% python3 -q
>>> import numpy as np
>>> np.set_printoptions(precision=1, suppress=True, linewidth=160)
>>> def tidy(a):
...     return np.round(a, 1) + 0
... 
>>> A = 5 * np.eye(5) + np.eye(5, k=1)
>>> print(A)
[[5. 1. 0. 0. 0.]
 [0. 5. 1. 0. 0.]
 [0. 0. 5. 1. 0.]
 [0. 0. 0. 5. 1.]
 [0. 0. 0. 0. 5.]]
>>> rng = np.random.default_rng(5306)
>>> other = A + rng.integers(-2, 3, (5, 3)) @ rng.integers(-2, 3, (3, 5))
>>> print(other)
[[ 5.  4.  3.  1.  3.]
 [ 0.  2.  0.  0. -2.]
 [ 4. -1.  4. -6. -5.]
 [-4. -2.  2. 13.  5.]
 [-4.  4.  0.  6. 11.]]
>>> print(other - A)
[[ 0.  3.  3.  1.  3.]
 [ 0. -3. -1.  0. -2.]
 [ 4. -1. -1. -7. -5.]
 [-4. -2.  2.  8.  4.]
 [-4.  4.  0.  6.  6.]]
>>> print(tidy(np.linalg.svd(other - A, compute_uv=False)))
[17.   6.6  3.2  0.   0. ]
>>> print(np.linalg.matrix_rank(other - A, tol=1e-8))
3
>>> print(np.abs(other - A).sum(axis=1))
[10.  6. 18. 20. 20.]
>>> print(tidy(np.linalg.eigvals(other)))
[16.2+0.j   6.3+0.j   4.4+1.9j  4.4-1.9j  3.7+0.j ]
>>> print(tidy(np.poly(other)))
[    1.   -35.   439. -2615.  7614. -8744.]
>>> print(tidy(np.linalg.det(2 * other)), tidy(np.linalg.det(other)))
279808.0 8744.0
>>> F = np.load("a.npy")
>>> print(tidy(F))
[[1.  0.  0.  0.  0. ]
 [0.  0.5 0.  0.  0.5]
 [0.3 0.  0.7 0.  0. ]
 [0.  0.  0.  1.  0. ]
 [0.2 0.2 0.2 0.  0.2]]
>>> print(np.abs(np.diag(np.linalg.qr(F)[1])) > 1e-9)
[ True  True  True  True False]
>>> print(np.unique(F.round(6), axis=0).shape)
(5, 5)
>>> left, sig, VT = np.linalg.svd(F)
>>> print(np.argmax(sig[:-1] / (sig[1:] + 1e-6)) + 1)
4
>>> other = left[:, :4] @ np.diag(sig[:4]) @ VT[:4]
>>> print(tidy(np.linalg.norm(F - other) / np.linalg.norm(F)))
0.0
>>> print(tidy(other))
[[1.  0.  0.  0.  0. ]
 [0.  0.5 0.  0.  0.5]
 [0.3 0.  0.7 0.  0. ]
 [0.  0.  0.  1.  0. ]
 [0.2 0.2 0.2 0.  0.2]]
>>> print(tidy(np.linalg.norm(F - other, 2)), tidy(sig[4]))
0.0 0.0
>>> print(np.linalg.matrix_rank(F, rtol=0.05))
4
>>> other = F + rng.integers(-2, 3, (5, 4)) @ rng.integers(-2, 3, (4, 5))
>>> print(tidy(other))
[[ 1.  -1.   6.  -3.   2. ]
 [ 1.   0.5  6.  -5.   0.5]
 [-4.7 -2.  -1.3 -1.  -3. ]
 [-1.  -4.  -2.  -2.   1. ]
 [ 1.2 -2.8  0.2 -2.   3.2]]
>>> print(np.linalg.matrix_rank(other - F, tol=1e-8))
4
>>> print(np.abs(other - F).sum(axis=1))
[12. 12. 13. 11.  9.]
>>> proj = np.triu(np.array([[2, 3, -3, -1, 1],
...     [3, 1, -1, -2, -2],
...     [-1, 1, -2, -1, -1],
...     [-1, -2, 1, 2, 0],
...     [-3, 1, -3, 1, 0]]), 1) + np.eye(5)
>>> other = proj @ F @ np.linalg.inv(proj)
>>> print(tidy(np.linalg.det(other)))
0.0
>>> print(tidy(proj @ F - F @ proj))
[[-0.8 -1.2  1.2  0.   0.8]
 [-0.8 -0.5 -0.7 -1.   0.5]
 [-0.2 -1.2  0.8  0.   0.1]
 [ 0.   0.   0.   0.   0. ]
 [ 0.  -0.8  1.   1.   0.5]]
>>> other = np.array([[3, 5], [2, 7], [7, 6], [4, 5], [5, 4]])
>>> print(other.T @ A.T)
[[17. 17. 39. 25. 25.]
 [32. 41. 35. 29. 20.]]
>>> print(np.einsum("ik,kj->ij", A, other))
[[17. 32.]
 [17. 41.]
 [39. 35.]
 [25. 29.]
 [25. 20.]]
>>> print(np.linalg.matrix_rank(A @ other))
2
>>> print(np.einsum("ij,ij->i", A, A))
[26. 26. 26. 26. 25.]
>>> print(np.linalg.matrix_rank(np.vstack([A, other.T])))
5
>>> other @ A
Traceback (most recent call last):
  File "<python-input-40>", line 1, in <module>
    other @ A
    ~~~~~~^~~
ValueError: matmul: Input operand 1 has a mismatch in its core dimension 0, with gufunc signature (n?,k),(k,m?)->(n?,m?) (size 5 is different from 2)
>>> print(np.vstack([A, other.T]).shape)
(7, 5)
>>> print(np.einsum("ij->j", A))
[5. 6. 6. 6. 6.]
>>> W0 = np.loadtxt("arr.csv", delimiter=",")
>>> print(W0)
[[ 3.3  0.   3.1  3.  -1.1]
 [ 3.3  0.4  2.9  2.6 -0.8]
 [ 5.9  0.2  6.1  5.4 -1.5]]
>>> left, sig, VT = np.linalg.svd(W0, full_matrices=False)
>>> print(tidy(left.T @ W0 @ VT.T))
[[12.7  0.   0. ]
 [ 0.   0.4  0. ]
 [ 0.   0.   0.3]]
>>> print(left.shape, sig.shape, VT.shape)
(3, 3) (3,) (3, 5)
>>> print(tidy(np.cumsum(sig ** 2) / np.sum(sig ** 2)))
[1. 1. 1.]
>>> print(tidy(sig / sig[0]))
[1. 0. 0.]
>>> print(tidy(VT @ VT.T))
[[1. 0. 0.]
 [0. 1. 0.]
 [0. 0. 1.]]
>>> print(tidy(np.abs(VT[0])))
[0.6 0.  0.6 0.5 0.2]
>>> f = np.array([-1, 2, 0])
>>> r1 = np.array([7, 9, 6, 9, 3, 3])
>>> X = f[:, None] + r1[None, :]
>>> print(X)
[[ 6  8  5  8  2  2]
 [ 9 11  8 11  5  5]
 [ 7  9  6  9  3  3]]
>>> # rows and columns are dependent
>>> blk = np.stack([X, -2 * X, X[::-1]])
>>> print(np.einsum("bij,cij->bc", blk, blk))
[[  899 -1798   893]
 [-1798  3596 -1786]
 [  893 -1786   899]]
>>> print((blk @ X.T).shape)
(3, 3, 3)
>>> print(blk.shape)
(3, 3, 6)
>>> print(tidy(np.linalg.norm(X, axis=0)))
[12.9 16.3 11.2 16.3  6.2  6.2]
>>> print(X[2] @ X[1])
339
>>> print(tidy(np.linalg.norm(X) ** 2 / np.linalg.norm(X, 2) ** 2))
1.0
>>> print(tidy(np.linalg.norm(X[2], 1)), tidy(np.linalg.norm(X[2], np.inf)))
37.0 9.0
>>> print(tidy(np.linalg.norm(X[2] - X[1])))
4.9
>>> print(tidy(np.linalg.norm(X, 2)))
29.9
>>> print(np.linalg.norm(X, axis=1).argmax())
1
>>> print(tidy(np.linalg.norm(X, axis=1)))
[14.  20.9 16.3]
>>> other = X[0, 0] * X[1:] - np.outer(X[1:, 0], X[0])
>>> print(other)
[[ 0 -6  3 -6 12 12]
 [ 0 -2  1 -2  4  4]]
>>> print(tidy(X[:, 0] / X[0, 0]))
[1.  1.5 1.2]
>>> print(np.flatnonzero(~other.round(6).any(axis=1)))
[]
>>> m1 = np.array([[3.0, 5.0, 0.0, 0.0, 0.0],
...     [5.0, 2.0, 5.0, 0.0, 0.0],
...     [0.0, 5.0, 1.0, 5.0, 0.0],
...     [0.0, 0.0, 5.0, 2.0, 5.0],
...     [0.0, 0.0, 0.0, 5.0, 0.0]])
>>> # equal to its transpose
>>> print(tidy(np.poly(m1)))
[    1.    -8.   -77.   447.  1262. -2350.]
>>> print(tidy(np.linalg.eigvals(m1).sum().real))
8.0
>>> print(tidy(np.linalg.det(2 * m1)), tidy(np.linalg.det(m1)))
75200.0 2350.0
>>> print(np.kron(np.eye(2, dtype=int), m1))
[[3. 5. 0. 0. 0. 0. 0. 0. 0. 0.]
 [5. 2. 5. 0. 0. 0. 0. 0. 0. 0.]
 [0. 5. 1. 5. 0. 0. 0. 0. 0. 0.]
 [0. 0. 5. 2. 5. 0. 0. 0. 0. 0.]
 [0. 0. 0. 5. 0. 0. 0. 0. 0. 0.]
 [0. 0. 0. 0. 0. 3. 5. 0. 0. 0.]
 [0. 0. 0. 0. 0. 5. 2. 5. 0. 0.]
 [0. 0. 0. 0. 0. 0. 5. 1. 5. 0.]
 [0. 0. 0. 0. 0. 0. 0. 5. 2. 5.]
 [0. 0. 0. 0. 0. 0. 0. 0. 5. 0.]]
>>> print(np.einsum("ij,ji->", m1, m1))
218.0
>>> print(np.einsum("ii->", m1))
8.0
>>> print(tidy(np.linalg.det(m1.T)))
2350.0
>>> print(tidy(np.linalg.det(m1[::-1])))
2350.0
>>> evals, vecs = np.linalg.eigvalsh(m1)
Traceback (most recent call last):
  File "<python-input-83>", line 1, in <module>
    evals, vecs = np.linalg.eigvalsh(m1)
    ^^^^^^^^^^^
ValueError: too many values to unpack (expected 2)
>>> evals, vecs = np.linalg.eigh(m1)
>>> print(tidy(evals))
[-7.2 -3.4  1.4  6.8 10.3]
>>> print(tidy(vecs.T @ vecs))
[[1. 0. 0. 0. 0.]
 [0. 1. 0. 0. 0.]
 [0. 0. 1. 0. 0.]
 [0. 0. 0. 1. 0.]
 [0. 0. 0. 0. 1.]]
>>> print(np.unique(evals.round(6) + 0, return_counts=True)[1])
[1 1 1 1 1]
>>> print(tidy(np.abs(vecs[:, -1])))
[0.4 0.6 0.5 0.5 0.2]
>>> print(tidy(np.linalg.svd(m1, compute_uv=False)))
[10.3  7.2  6.8  3.4  1.4]
>>> print((evals > 1e-8).sum(), (evals < -1e-8).sum())
3 2
>>> print(tidy(evals.sum()), np.trace(m1))
8.0 8.0
>>> proj = np.triu(np.array([[0, 0, -1, 1, 2],
...     [1, -1, 2, -1, -1],
...     [2, 1, 2, 1, 0],
...     [-1, 1, 2, -2, -1],
...     [-2, 0, 2, -2, -2]]), 1) + np.eye(5)
>>> other = proj @ m1 @ np.linalg.inv(proj)
>>> print(np.trace(other), np.trace(m1))
8.0 8.0
>>> print(other)
[[  3.   0.   7.  -3.  -4.]
 [  5.  12. -17.  27.  24.]
 [  0.   5.  -4.  16.  26.]
 [  0.   0.   5.  -8.  -3.]
 [  0.   0.   0.   5.   5.]]
>>> print(proj @ m1 - m1 @ proj)
[[  0.  -5.  -3.   9.   4.]
 [  0.  10.  -2.  -5. -13.]
 [  0.   0.  -5.   6.  15.]
 [  0.   0.   0. -10.   2.]
 [  0.   0.   0.   0.   5.]]
>>> print(tidy(np.poly(other)))
[    1.    -8.   -77.   447.  1262. -2350.]
>>> print((m1 + m1.T) / 2)
[[3. 5. 0. 0. 0.]
 [5. 2. 5. 0. 0.]
 [0. 5. 1. 5. 0.]
 [0. 0. 5. 2. 5.]
 [0. 0. 0. 5. 0.]]
>>> print(tidy(np.sort(np.abs(np.linalg.eigvals(m1)))))
[ 1.4  3.4  6.8  7.2 10.3]
>>> assert m1 == m1.T
Traceback (most recent call last):
  File "<python-input-100>", line 1, in <module>
    assert m1 == m1.T
           ^^^^^^^^^^
ValueError: The truth value of an array with more than one element is ambiguous. Use a.any() or a.all()
>>> print(m1 @ m1)
[[34. 25. 25.  0.  0.]
 [25. 54. 15. 25.  0.]
 [25. 15. 51. 15. 25.]
 [ 0. 25. 15. 54. 10.]
 [ 0.  0. 25. 10. 25.]]
>>> arr = np.loadtxt("m.csv", delimiter=",")
>>> print(tidy(arr))
[[-4.9  2.  -0.2  3.5  0.9]
 [ 2.2  2.   0.9  1.1  1.6]
 [ 4.7  2.  -1.9 -1.  -0.2]
 [ 2.1  2.  11.   5.1  8.3]
 [ 4.7  2.   3.4  1.1  3.3]
 [ 2.5  2.   5.5  2.8  4.6]
 [ 3.5  2.   5.   2.2  4.3]
 [-0.1  2.   0.7  1.9  1.5]
 [ 2.9  2.   0.4  0.6  1.3]
 [ 4.9  2.   3.5  1.   3.3]
 [-1.5  2.   1.5  2.8  2. ]
 [-2.7  2.   1.   3.1  1.6]
 [-0.1  2.   6.3  4.2  5.2]
 [ 1.3  2.   3.7  2.6  3.4]
 [ 3.1  2.   0.3  0.5  1.2]
 [ 0.6  2.   2.7  2.4  2.8]
 [-4.2  2.   3.7  4.8  3.5]
 [ 2.2  2.   1.   1.1  1.7]
 [ 0.6  2.   7.   4.2  5.7]
 [ 7.3  2.   4.5  0.5  4. ]
 [ 1.   2.   0.   1.2  1. ]
 [ 5.4  2.   8.9  3.   6.9]
 [ 6.3  2.  12.3  4.   9.2]
 [ 0.2  2.  -0.5  1.3  0.6]
 [-0.2  2.   6.6  4.3  5.4]
 [ 0.8  2.   0.9  1.6  1.6]
 [ 1.4  2.  14.5  6.9 10.7]
 [ 8.2  2.   1.9 -0.9  2.3]
 [ 3.7  2.   8.3  3.4  6.5]]
>>> # null space of dimension 2
>>> f = np.array([1, -2, 0])
>>> print(tidy(np.polyval(f, arr[24])))
[ 0.3  0.  30.1  9.8 18.2]
>>> print(tidy(np.correlate(arr[24], arr[23], "full")))
[-0.1  1.1  7.  10.1  9.6 18.3  6.7 11.4  0.8]
>>> data = np.load("test8.npy")
>>> print(data)
[[6. 5. 0.]
 [5. 6. 0.]
 [0. 0. 6.]]
>>> other = W0 / np.linalg.norm(W0, axis=1, keepdims=True)
>>> C2 = other @ other.T
>>> print(tidy(C2))
[[1. 1. 1.]
 [1. 1. 1.]
 [1. 1. 1.]]
>>> print(np.argwhere(np.triu(np.abs(C2) > 0.95, 1)))
[[0 1]
 [0 2]
 [1 2]]
>>> print(tidy(np.degrees(np.arccos(np.clip(C2[2, 0], -1, 1)))))
4.0
>>> print((C2 - 2 * np.eye(3)).round(6).argmax(axis=1))
[2 2 0]
>>> print(tidy(np.linalg.det(data)))
66.0
>>> print((data + data.T) / 2)
[[6. 5. 0.]
 [5. 6. 0.]
 [0. 0. 6.]]
>>> print(data @ data)
[[61. 60.  0.]
 [60. 61.  0.]
 [ 0.  0. 36.]]
>>> print(tidy(np.sort(np.abs(np.linalg.eigvals(data)))))
[ 1.  6. 11.]
>>> print((data - data.T) / 2)
[[0. 0. 0.]
 [0. 0. 0.]
 [0. 0. 0.]]
>>> print(np.trace(data))
18.0
>>> assert data == data.T
Traceback (most recent call last):
  File "<python-input-122>", line 1, in <module>
    assert data == data.T
           ^^^^^^^^^^^^^^
ValueError: The truth value of an array with more than one element is ambiguous. Use a.any() or a.all()
>>> vec = np.ones(3)
>>> for _ in range(4):
...     vec = data @ vec
...     vec /= np.linalg.norm(vec)
...     print(round(vec @ data @ vec, 1))
... 
10.4
10.8
10.9
11.0
>>> print(tidy(vec))
[0.7 0.7 0.1]
>>> evals, vecs = np.linalg.eigh(data)
>>> print(tidy(vecs.T @ vecs))
[[1. 0. 0.]
 [0. 1. 0.]
 [0. 0. 1.]]
>>> print(np.abs(vecs[:, -1]).round(6).argmax())
0
>>> vec = np.array([-6, 8, -4])
>>> target = data @ vec
>>> b, lr = np.zeros(3), 1 / np.linalg.norm(data, 2) ** 2
>>> for i in range(150):
...     b -= lr * data.T @ (data @ b - target)
...     if i % 50 == 0: print(i, round(np.linalg.norm(data @ b - target), 1))
... 
0 19.5
50 6.5
100 4.3
>>> print(tidy(b))
[-4.  6. -4.]
>>> mat = np.loadtxt("case0.csv", delimiter=",")
>>> print(mat)
[[ 2.4  1.   0.5]
 [ 0.2 -0.9 -0.2]
 [-2.6  2.3 -0.1]
 [ 6.2 -4.9 -0.2]
 [-1.7 -1.7 -1. ]
 [ 1.2 -1.6  0.3]
 [ 0.2  0.8  0. ]
 [-1.   0.2  0. ]
 [-2.2  2.   0.5]
 [ 6.4 -4.  -0.3]
 [-2.3  2.4 -0.1]
 [-6.   3.  -1. ]
 [ 5.6 -3.5 -0.1]
 [-1.4  1.2  0.2]
 [ 6.1  0.4  1.1]
 [-0.3 -1.5 -0.4]
 [ 1.  -1.5 -0.1]
 [ 3.7 -2.9 -0.2]
 [-6.4  1.8 -0.6]
 [-4.5  0.2 -0.9]
 [ 1.3 -0.4 -0.2]
 [-3.2 -0.5 -0.6]
 [-5.7  3.7 -0.2]
 [-4.9  3.   0.3]
 [ 5.9 -0.1  1. ]]
>>> other = np.c_[mat[:, :2] @ np.array([[3, 0], [3, 1]]), np.array([4, -5, -5, 2, 4, -2, -2, 5, 2, 1, -4, -2, 1, 1, -1, -3, 5, -5, -2, -5, 2, 2, -1, -1, -3])]
>>> print(tidy(other))
[[ 10.2   1.    4. ]
 [ -2.1  -0.9  -5. ]
 [ -0.9   2.3  -5. ]
 [  3.9  -4.9   2. ]
 [-10.2  -1.7   4. ]
 [ -1.2  -1.6  -2. ]
 [  3.    0.8  -2. ]
 [ -2.4   0.2   5. ]
 [ -0.6   2.    2. ]
 [  7.2  -4.    1. ]
 [  0.3   2.4  -4. ]
 [ -9.    3.   -2. ]
 [  6.3  -3.5   1. ]
 [ -0.6   1.2   1. ]
 [ 19.5   0.4  -1. ]
 [ -5.4  -1.5  -3. ]
 [ -1.5  -1.5   5. ]
 [  2.4  -2.9  -5. ]
 [-13.8   1.8  -2. ]
 [-12.9   0.2  -5. ]
 [  2.7  -0.4   2. ]
 [-11.1  -0.5   2. ]
 [ -6.    3.7  -1. ]
 [ -5.7   3.   -1. ]
 [ 17.4  -0.1  -3. ]]
>>> print(tidy(np.linalg.norm(other - mat @ np.linalg.lstsq(mat, other)[0], axis=0)))
[ 0.   0.  15.4]
>>> proj = other @ np.linalg.solve(other.T @ other, other.T)
>>> print(np.linalg.matrix_rank(np.eye(25) - proj))
22
>>> print(tidy(np.diag(proj)))
[0.2 0.1 0.1 0.2 0.2 0.  0.  0.1 0.1 0.1 0.1 0.1 0.1 0.  0.3 0.1 0.1 0.2 0.1 0.2 0.  0.1 0.1 0.1 0.2]
>>> print(tidy(np.trace(proj)))
3.0
>>> print(np.allclose(proj @ proj, proj))
True
>>> print(tidy(proj @ other[:, 2]))
[ 4. -5. -5.  2.  4. -2. -2.  5.  2.  1. -4. -2.  1.  1. -1. -3.  5. -5. -2. -5.  2.  2. -1. -1. -3.]
